$ python -q
>>> import numpy as np
>>> np.set_printoptions(precision=3, suppress=True, linewidth=120)
>>> F = np.load("run2.npy")
>>> F
array([[ 9.501,  2.203,  2.612,  4.589,  4.491,  1.397],
       [-7.276, -9.1  , -0.244, -0.298, -9.178, -0.3  ],
       [ 2.81 ,  7.603, -1.684,  1.806,  8.597,  5.121],
       [ 1.567, -5.578,  1.371,  1.223, -7.012, -1.811],
       [-0.189,  6.215,  0.007, -2.212,  8.489, -0.999],
       [-9.316,  2.372, -2.117, -5.396,  3.338, -1.491],
       [ 0.491, -2.495,  2.998, -0.892,  0.417, -4.476],
       [ 3.593,  6.127, -0.895,  2.314,  7.419,  4.407],
       [-3.27 ,  2.73 , -0.662, -1.529,  4.781,  0.587],
       [-5.114,  1.071, -2.806, -1.678, -0.57 ,  2.105],
       [-0.318, -6.216,  1.779, -0.986, -7.593, -4.617],
       [-7.8  ,  4.196, -2.699, -2.402,  6.679,  3.094],
       [-2.623, -8.605,  2.087,  0.007, -7.927, -3.296]])
>>> Ac = F - F.mean(axis=0)
>>> Uu, sigma, Vh = np.linalg.svd(Ac, full_matrices=False)
>>> Vh[0] * np.sign(Vh[0, np.abs(Vh[0]).argmax()])
array([ 0.167,  0.62 , -0.1  ,  0.029,  0.717,  0.251])
>>> np.round((sigma ** 2).sum() ** 2 / (sigma ** 4).sum(), 3)
np.float64(1.9)
>>> (np.sign(Uu[:, 0]) == np.sign(Uu[0, 0])).astype(int)
array([1, 0, 1, 0, 1, 1, 0, 1, 1, 0, 0, 1, 0])
>>> mat = np.load("case15.npy")
>>> mat
array([[-4.771,  2.098,  5.193,  5.326,  4.184],
       [ 2.27 , -1.926, -8.864,  2.381, -2.625],
       [-2.7  ,  2.188, -1.773, -9.158,  0.957],
       [-5.607,  0.977, -5.592,  3.716,  4.748],
       [-7.62 , -4.687, -3.448, -0.999, -2.662],
       [-0.324,  2.932,  7.064,  6.076,  2.117],
       [ 7.629, -0.546,  1.569,  3.69 , -5.042],
       [-5.379,  0.943,  4.283, -4.298, -5.775],
       [-1.842,  3.034,  9.27 , -1.214, -0.003],
       [-0.418,  7.417,  1.555,  4.955, -4.224],
       [ 7.938,  4.751,  2.227, -2.522,  1.76 ],
       [ 7.272, -3.366,  2.947, -4.837,  1.924],
       [-2.794,  2.791,  4.679, -1.384,  7.784],
       [-1.923,  1.95 , -5.41 ,  7.952,  0.024],
       [-6.516, -3.303, -6.5  , -2.044, -0.44 ],
       [ 5.204, -1.325,  0.826, -4.836, -6.862],
       [-9.55 , -0.686,  1.87 , -2.089, -0.679],
       [-6.257,  1.402,  6.532,  0.317, -4.015],
       [ 5.333,  3.486, -1.628,  5.495,  5.153],
       [ 2.515, -4.458,  7.679, -1.509, -3.544],
       [ 6.334, -3.513,  1.348,  5.587,  3.807],
       [-2.309, -7.525, -0.223, -0.232, -6.159],
       [-6.931,  0.895, -4.648,  3.455,  4.197],
       [ 6.981,  2.031, -4.815, -1.762,  4.566],
       [-5.744, -5.705, -4.836, -2.106,  2.576],
       [ 3.711,  2.728,  2.623, -8.469,  0.417],
       [-0.261, -0.576, -8.611,  0.683, -4.998],
       [-5.161, -3.546, -2.895,  5.121,  5.117],
       [-4.278, -0.878,  5.606,  4.468,  5.434],
       [ 4.656,  0.125, -4.766, -6.364, -3.886],
       [-4.933,  0.304,  1.591, -4.772, -7.09 ],
       [-2.758,  6.34 , -4.058,  5.91 , -0.898],
       [ 7.57 , -2.648,  3.838,  0.542, -4.545],
       [ 3.876, -5.244, -2.064,  4.684, -5.593],
       [ 2.872, -2.42 ,  7.765,  3.855, -3.275],
       [ 2.485, -4.164, -0.9  , -4.929,  7.168],
       [ 3.773, -0.259,  8.6  ,  3.256,  1.065]])
>>> Ac = mat - mat.mean(axis=1)
Traceback (most recent call last):
  File "<python-input-11>", line 1, in <module>
    Ac = mat - mat.mean(axis=1)
         ~~~~^~~~~~~~~~~~~~~~~~
ValueError: operands could not be broadcast together with shapes (37,5) (37,) 
>>> Ac = mat - mat.mean(axis=0)
>>> Uu, sigma, Vh = np.linalg.svd(Ac, full_matrices=False)
>>> np.abs(Vh[0]).argmax()
np.int64(0)
>>> Vh[0] * np.sign(Vh[0, np.abs(Vh[0]).argmax()])
array([ 0.775,  0.028,  0.575, -0.175, -0.192])
>>> round((sigma ** 2).sum() ** 2 / (sigma ** 4).sum(), 3)
np.float64(4.515)
>>> sigma ** 2 / (sigma ** 2).sum()
array([0.293, 0.237, 0.212, 0.155, 0.103])
>>> np.searchsorted(np.cumsum(sigma ** 2) / (sigma ** 2).sum(), 0.9) + 1
np.int64(5)
>>> Ac = (mat - mat.mean(axis=0)) / mat.std(axis=0)
>>> Ac.std(axis=0)
array([1., 1., 1., 1., 1.])
>>> np.argwhere(np.abs(Ac) > 2)
array([[ 2,  3],
       [ 9,  1],
       [21,  1],
       [25,  3]])
>>> c = np.linalg.lstsq(np.delete(Ac, 3, axis=1), Ac[:, 3])[0]
>>> round(1 - np.var(Ac[:, 3] - np.delete(Ac, 3, axis=1) @ c), 3)
np.float64(0.041)
>>> c
array([-0.04 ,  0.1  , -0.017,  0.153])
>>> B = mat / np.linalg.norm(mat, axis=1, keepdims=True)
>>> cov = B @ B.T
>>> (cov - 2 * np.eye(37)).round(6).argmax(axis=1)
array([28, 26, 25, 22, 14,  0, 32, 30, 17, 31, 25, 25, 28, 31, 24, 29,  4,  7, 20, 34, 18,  4,  3, 10, 14, 10,  1, 22,
        0, 15,  7, 13,  6,  6, 36, 11, 34])
>>> round(float(np.degrees(np.arccos(np.clip(cov[6, 8], -1, 1)))), 3)
93.227
>>> np.argwhere(np.triu(np.abs(cov) > 0.95, 1))
array([[ 0, 29],
       [ 1,  8],
       [ 3, 22],
       [ 7, 30],
       [28, 29]])
>>> hat = mat @ np.linalg.solve(mat.T @ mat, mat.T)
>>> np.linalg.matrix_rank(np.eye(37) - hat)
np.int64(32)
>>> np.allclose(hat @ hat, hat)
True
>>> hat @ mat[:, 0]
array([-4.771,  2.27 , -2.7  , -5.607, -7.62 , -0.324,  7.629, -5.379, -1.842, -0.418,  7.938,  7.272, -2.794, -1.923,
       -6.516,  5.204, -9.55 , -6.257,  5.333,  2.515,  6.334, -2.309, -6.931,  6.981, -5.744,  3.711, -0.261, -5.161,
       -4.278,  4.656, -4.933, -2.758,  7.57 ,  3.876,  2.872,  2.485,  3.773])
>>> data = np.loadtxt("layer7.csv", delimiter=",")
>>> data
array([[-52.028,  22.881,  -7.346,  15.541, -23.848, -35.618,  23.958, -16.41 ],
       [-38.193,  18.699,  -5.217,  13.618, -16.344, -27.142,  16.827, -11.051],
       [-36.91 ,  18.283,  -5.032,  13.408, -15.649, -26.339,  16.165, -10.571],
       [-27.55 ,  15.064,  -3.772,  11.662, -10.594, -20.364,  11.34 ,  -7.186],
       [-27.387,  15.004,  -3.752,  11.628, -10.506, -20.258,  11.256,  -7.129],
       [-25.203,  14.193,  -3.482,  11.151,  -9.336, -18.827,  10.134,  -6.375],
       [-22.941,  13.323,  -3.213,  10.624,  -8.129, -17.329,   8.975,  -5.612],
       [-21.169,  12.618,  -3.011,  10.184,  -7.189, -16.141,   8.07 ,  -5.028],
       [-11.186,   8.097,  -2.016,   7.072,  -2.089,  -9.137,   3.089,  -2.049],
       [-10.602,   7.791,  -1.966,   6.843,  -1.811,  -8.705,   2.81 ,  -1.897],
       [ -7.994,   6.337,  -1.745,   5.713,  -0.625,  -6.729,   1.603,  -1.265],
       [ -7.753,   6.193,  -1.725,   5.598,  -0.521,  -6.542,   1.496,  -1.211],
       [ -6.61 ,   5.491,  -1.627,   5.027,  -0.052,  -5.644,   1.001,  -0.966],
       [ -4.113,   3.775,  -1.382,   3.567,   0.791,  -3.599,   0.043,  -0.515],
       [ -3.807,   3.542,  -1.345,   3.361,   0.867,  -3.338,  -0.055,  -0.469],
       [ -2.031,   2.049,  -1.04 ,   1.997,   1.066,  -1.78 ,  -0.459,  -0.251],
       [ -1.786,   1.82 ,  -0.976,   1.781,   1.043,  -1.559,  -0.479,  -0.227],
       [ -1.716,   1.754,  -0.956,   1.718,   1.033,  -1.496,  -0.483,  -0.22 ],
       [ -0.625,   0.651,  -0.494,   0.648,   0.605,  -0.514,  -0.34 ,  -0.111],
       [  1.17 ,  -0.846,   1.638,  -0.818,  -1.922,   0.598,   1.223,   0.572],
       [  1.517,  -0.945,   2.227,  -0.889,  -2.532,   0.674,   1.621,   0.843],
       [  2.136,  -1.   ,   3.268,  -0.874,  -3.516,   0.751,   2.26 ,   1.385],
       [  8.457,   0.392,  11.7  ,   1.687,  -8.799,   1.108,   5.432,   7.35 ],
       [  8.88 ,   0.506,  12.178,   1.888,  -9.007,   1.142,   5.54 ,   7.738],
       [ 13.661,   1.786,  17.216,   4.163, -10.824,   1.633,   6.374,  12.027],
       [ 13.769,   1.814,  17.324,   4.214, -10.857,   1.646,   6.387,  12.123],
       [ 16.728,   2.582,  20.203,   5.607, -11.64 ,   2.022,   6.655,  14.706],
       [ 21.077,   3.673,  24.22 ,   7.623, -12.498,   2.647,   6.838,  18.43 ],
       [ 23.21 ,   4.192,  26.118,   8.598, -12.823,   2.979,   6.857,  20.23 ],
       [ 25.426,   4.722,  28.049,   9.601, -13.106,   3.34 ,   6.837,  22.086],
       [ 27.203,   5.141,  29.571,  10.4  , -13.298,   3.638,   6.796,  23.564],
       [ 27.231,   5.147,  29.595,  10.412, -13.301,   3.643,   6.795,  23.588],
       [ 31.984,   6.238,  33.565,  12.521, -13.685,   4.482,   6.59 ,  27.503],
       [ 35.075,   6.928,  36.081,  13.873, -13.85 ,   5.053,   6.394,  30.022]])
>>> basis = data[[1, 13]].astype(float)
>>> for _ in range(6):
...     z = np.linalg.norm(data[:, None] - basis, axis=-1).argmin(axis=1)
...     basis = np.array([data[z == j].mean(axis=0) for j in range(2)])
... 
>>> z
array([0, 0, 0, 0, 0, 0, 0, 0, 1, 1, 1, 1, 1, 1, 1, 1, 1, 1, 1, 1, 1, 1, 1, 1, 1, 1, 1, 1, 1, 1, 1, 1, 1, 1])
>>> basis[1] - basis[0]
array([ 39.088, -12.88 ,  15.033,  -7.176,   6.878,  22.226,  -9.847,  16.862])
>>> np.bincount(z)
array([ 8, 26])
>>> np.round(np.trace(np.linalg.pinv(data) @ data), 3)
np.float64(3.0)
>>> np.linalg.lstsq(data[:-1].T, data[-1])[2]
np.int32(3)
>>> np.abs(np.diag(np.linalg.qr(data)[1])) > 1e-9
array([ True,  True,  True, False, False, False, False, False])
>>> Uu, sigma, Vh = np.linalg.svd(data)
>>> vecs = Vh[:(sigma > 1e-8).sum()]
>>> rng = np.random.default_rng(2858)
>>> x0 = data[9] + -2 * data[28] + rng.integers(2) * np.eye(8)[2]
>>> x0
array([-57.021,  -0.593, -53.201, -10.353,  23.835, -14.664, -10.903, -42.358])
>>> round(float(np.linalg.norm(x0 - vecs.T @ vecs @ x0)), 3)
0.793
>>> np.linalg.matrix_rank(np.vstack([data, x0]))
np.int64(4)
